% python3 -q
>>> import numpy as np
>>> from numpy import linalg as LA
>>> np.set_printoptions(precision=2, suppress=True, linewidth=200, sign=" ")
>>> feats = np.arange(20).reshape(4, 5) + 3
>>> feats
array([[  3,   4,   5,   6,   7],
       [  8,   9,  10,  11,  12],
       [ 13,  14,  15,  16,  17],
       [ 18,  19,  20,  21,  22]])
>>> # rank 2
>>> U, sv, vt = LA.svd(feats)
>>> print(np.argmax(sv[:-1] / (sv[1:] + 1e-6)) + 1)
2
>>> out = U[:, :2] @ np.diag(sv[:2]) @ vt[:2]
>>> LA.matrix_rank(out)
np.int64(2)
>>> LA.matrix_rank(feats, rtol=0.05)
np.int64(1)
>>> U, sv, vt = LA.svd(feats, full_matrices=False)
>>> (sv > 1e-8).sum()
np.int64(2)
>>> M = np.load("mat.npy")
>>> print(M)
[[-0.66 -0.63  0.41]
 [ 0.73 -0.39  0.57]
 [-0.2   0.67  0.71]]
>>> # columns are unit length and at right angles
>>> np.sort(np.abs(LA.eigvals(M)))
array([ 1.,  1.,  1.])
>>> print((M + M.T) / 2)
[[-0.66  0.05  0.11]
 [ 0.05 -0.39  0.62]
 [ 0.11  0.62  0.71]]
>>> LA.matrix_power(M, 4)
array([[-0.97, -0.14,  0.21],
       [ 0.25, -0.65,  0.72],
       [ 0.04,  0.75,  0.66]])
>>> assert M == M.T
Traceback (most recent call last):
  File "<python-input-19>", line 1, in <module>
    assert M == M.T
           ^^^^^^^^
ValueError: The truth value of an array with more than one element is ambiguous. Use a.any() or a.all()
>>> np.allclose(M @ M.T, M.T @ M)
True
>>> print(np.allclose(M, M.T))
False
>>> np.round(LA.det(M), 2)
np.float64(1.0)
>>> LA.norm(M, axis=1)
array([ 1.,  1.,  1.])
>>> round(float(LA.norm(M, "nuc")), 2)
3.0
>>> round(float(LA.norm(M[1], 1)), 2), round(LA.norm(M[1], np.inf), 2)
(1.68, np.float64(0.73))
>>> round(LA.norm(M, 2), 2)
np.float64(1.0)
>>> x = np.array([-1, 3, -5])
>>> np.round(LA.norm(x), 2), round(float(LA.norm(M @ x)), 2)
(np.float64(5.92), 5.92)
>>> round(float(LA.det(M)), 2)
1.0
>>> 3 - LA.matrix_rank(M - np.eye(3), tol=1e-8)
np.int64(1)
>>> C2 = M.T @ M
>>> print(LA.eigvalsh(C2)[::-1])
[ 1.  1.  1.]
>>> print(LA.svd(M, compute_uv=False) ** 2)
[ 1.  1.  1.]
>>> print((M @ M.T).shape)
(3, 3)
>>> LA.matrix_rank(C2)
np.int64(3)
>>> rng = np.random.default_rng(7)
>>> z = rng.permutation(3)
>>> out = M[:, z] * rng.choice([-1, 1], 3)
>>> print(out)
[[-0.66  0.41 -0.63]
 [ 0.73  0.57 -0.39]
 [-0.2   0.71  0.67]]
>>> U, _, vt = LA.svd(M.T @ out)
>>> z
array([ 0,  2,  1])
>>> np.round(LA.lstsq(M, out)[0], 2) + 0
array([[ 1.,  0.,  0.],
       [ 0.,  0.,  1.],
       [ 0.,  1.,  0.]])
>>> m1 = np.array([[7, 2, 2], [7, 7, 0], [6, 8, 8]])
>>> m1
array([[ 7,  2,  2],
       [ 7,  7,  0],
       [ 6,  8,  8]])
>>> np.kron(np.eye(2, dtype=int), m1)
array([[ 7,  2,  2,  0,  0,  0],
       [ 7,  7,  0,  0,  0,  0],
       [ 6,  8,  8,  0,  0,  0],
       [ 0,  0,  0,  7,  2,  2],
       [ 0,  0,  0,  7,  7,  0],
       [ 0,  0,  0,  6,  8,  8]])
>>> np.einsum("ii->", m1)
np.int64(22)
>>> np.poly(m1)
array([   1.,  -22.,  135., -308.])
>>> round(float(LA.eigvals(m1).sum().real), 2)
22.0
>>> round(float(LA.det(m1[::-1])), 2)
-308.0
>>> np.round(LA.det(2 * m1), 2), round(float(LA.det(m1)), 2)
(np.float64(2464.0), 308.0)
>>> round(LA.det(m1.T), 2)
np.float64(308.0)
>>> z = rng.permutation(3)
>>> out = m1[:, z] * rng.choice([-1, 1], 3)
>>> print(out)
[[-7 -2 -2]
 [-7 -7  0]
 [-6 -8 -8]]
>>> U, _, vt = LA.svd(m1.T @ out)
>>> np.round(U @ vt, 2) + 0
array([[-1.,  0.,  0.],
       [ 0., -1.,  0.],
       [ 0.,  0., -1.]])
>>> z
array([ 0,  1,  2])
>>> Q, evecs = LA.qr(m1[:, :2])[0], LA.qr(m1[:, 2:])[0]
>>> sv = LA.svd(Q.T @ evecs, compute_uv=False)
>>> sv
array([ 0.76])
>>> np.degrees(np.arccos(sv.clip(0, 1)))
array([ 40.14])
>>> (sv > 0.9).sum()
np.int64(0)
>>> Q, r_ = LA.qr(m1)
>>> r_
array([[-11.58,  -9.59,  -5.36],
       [  0.  ,  -5.01,  -3.32],
       [  0.  ,   0.  ,   5.32]])
>>> Q.shape, r_.shape
((3, 3), (3, 3))
>>> u, v = m1[1], m1[0]
>>> u @ v
np.int64(63)
>>> u @ u
np.int64(98)
>>> p = (u @ v) / (u @ u) * u
>>> np.outer(u, v)
array([[ 49,  14,  14],
       [ 49,  14,  14],
       [  0,   0,   0]])
>>> print(round(LA.norm(u + v) ** 2 + LA.norm(u - v) ** 2, 2))
310.0
>>> p
array([ 4.5,  4.5,  0. ])
>>> LA.matrix_rank(np.outer(u, v))
np.int64(1)
>>> arr = np.load("a.npy")
>>> arr
array([[-13.45,   4.56,   2.95,  -9.75,  -0.07,   9.55],
       [-10.4 ,   3.88,   2.83,  -8.77,   0.66,  10.89],
       [ -9.14,   5.92,   4.94,  -9.57,   0.6 ,   9.32],
       [-10.06,   4.24,   5.34, -12.5 ,  -1.08,   9.76],
       [-10.37,   3.63,   5.59,  -9.17,   0.08,   8.8 ],
       [-10.83,   3.54,   5.82,  -8.92,   0.61,  10.36],
       [ -9.15,   3.91,   5.05,  -9.29,   0.35,   8.66],
       [ -7.95,   4.4 ,   5.47, -11.01,   0.71,   8.8 ],
       [-11.3 ,   4.93,   3.92, -11.4 ,   0.76,  10.25],
       [ -9.67,   4.37,   6.76,  -8.35,  -0.75,  11.01],
       [ -9.18,   5.22,   4.45,  -7.98,   0.49,   8.77],
       [ -9.71,   4.99,   6.31,  -9.05,  -1.76,   9.36],
       [-10.09,   5.11,   5.88, -11.16,  -0.78,   9.73],
       [ -8.6 ,   7.07,   7.01, -10.81,   0.09,   9.93],
       [ -9.49,   4.23,   6.66,  -8.52,   1.15,  10.92],
       [ -8.71,   4.61,   3.37,  -9.04,  -1.45,   9.15],
       [-10.03,   5.09,   4.92,  -8.91,   1.08,   8.16],
       [-10.91,   5.8 ,   5.52, -11.  ,   0.26,  10.06],
       [ -8.49,   5.07,   4.27, -11.72,   0.68,   9.91],
       [ -9.36,   3.73,   4.71,  -9.56,  -0.48,  10.67],
       [-10.54,   6.14,   4.01,  -8.96,   0.51,  12.03],
       [ -9.19,   6.3 ,   5.24, -12.52,  -0.25,   9.99],
       [-10.35,   3.71,   4.95,  -9.96,  -1.28,   9.49],
       [-12.46,   6.94,   4.71,  -8.3 ,   1.01,  10.01],
       [-10.01,   3.47,   7.8 ,  -8.83,  -0.52,   9.46],
       [-10.26,   3.86,   4.89,  -9.56,   0.91,  11.53],
       [-10.5 ,   3.09,   4.24,  -9.92,   0.66,  11.22],
       [ -9.01,   5.01,   4.21,  -8.56,  -0.38,   9.9 ],
       [ -9.5 ,   4.53,   5.54, -10.41,   0.76,   8.95],
       [ -8.92,   6.6 ,   3.68,  -8.17,  -0.48,   8.89]])
>>> U, sv, vt = LA.svd(arr)
>>> print(sv)
[ 100.93    7.41    6.35    5.72    4.66    4.1 ]
>>> out = U[:, :1] @ np.diag(sv[:1]) @ vt[:1]
>>> round(float(LA.norm(arr - out) / LA.norm(arr)), 2)
0.13
>>> LA.matrix_rank(arr, rtol=0.05)
np.int64(4)
>>> np.round(LA.norm(arr - out, 2), 2), round(sv[1], 2)
(np.float64(7.41), np.float64(7.41))
